In [1]: import numpy as np

In [2]: np.set_printoptions(precision=2, suppress=True, linewidth=200)

In [3]: def rd(a):
   ...:     return np.round(a, 2) + 0
   ...: 

In [4]: X = np.loadtxt("x.csv", delimiter=",")

In [5]: X
Out[5]: 
array([[ 1.  ,  0.96,  0.99, -0.3 ],
       [ 0.97,  0.35, -0.37,  0.88],
       [-0.29,  0.7 ,  0.86, -0.59],
       [-0.84,  0.77,  0.99, -0.99],
       [ 0.9 , -0.69, -0.98,  0.99],
       [-0.41, -0.79, -0.92,  0.58],
       [ 0.76,  0.37,  0.47, -0.01],
       [-0.94,  0.45,  0.84, -0.87],
       [-0.98, -0.52, -0.9 ,  0.71],
       [-0.92, -0.09, -0.51,  0.35],
       [ 0.33,  0.58,  0.86, -0.7 ],
       [-0.78, -0.03,  0.02, -0.25],
       [ 0.4 , -0.94, -0.99,  0.96],
       [ 0.57, -0.45, -0.68,  0.55],
       [ 0.96,  0.8 ,  0.99, -0.94],
       [ 1.  ,  0.45,  0.25,  0.72],
       [-0.5 ,  0.47,  0.9 , -0.9 ],
       [-0.35, -0.47, -0.62,  0.26],
       [ 0.87,  0.78,  0.95, -0.7 ],
       [ 0.71,  0.6 ,  0.09,  0.73],
       [ 0.89,  0.4 , -0.75,  0.97],
       [ 0.97,  0.89,  0.95, -0.24],
       [-1.  , -0.21,  0.66, -0.96],
       [-0.96, -0.85, -0.38, -0.89],
       [-0.91, -0.03,  0.37, -0.69],
       [ 0.58, -0.42, -0.95,  0.96],
       [-0.3 ,  0.26,  0.14,  0.1 ]])

In [6]: lab = X[:, 3] > np.median(X[:, 3])

In [7]: r0 = X[lab].mean(axis=0) - X[~lab].mean(axis=0)

In [8]: ((X - X.mean(axis=0)) @ r0 > 0).astype(int)
Out[8]: array([0, 1, 0, 0, 1, 1, 0, 0, 1, 1, 0, 0, 1, 1, 0, 1, 0, 1, 0, 1, 1, 0, 0, 0, 0, 1, 0])

In [9]: rd(r0)
Out[9]: array([ 0.33, -0.58, -1.23,  1.32])

In [10]: lab.astype(int)
Out[10]: array([0, 1, 0, 0, 1, 1, 0, 0, 1, 1, 0, 0, 1, 1, 0, 1, 0, 1, 0, 1, 1, 0, 0, 0, 0, 1, 1])

In [11]: r0, g = X[2], X[19]

In [12]: rd(r0 @ r0)
Out[12]: np.float64(1.66)

In [13]: p = (r0 @ g) / (r0 @ r0) * r0

In [14]: rd(g - p)
Out[14]: array([0.69, 0.66, 0.16, 0.68])

In [15]: np.linalg.matrix_rank(np.outer(r0, g))
Out[15]: np.int64(1)
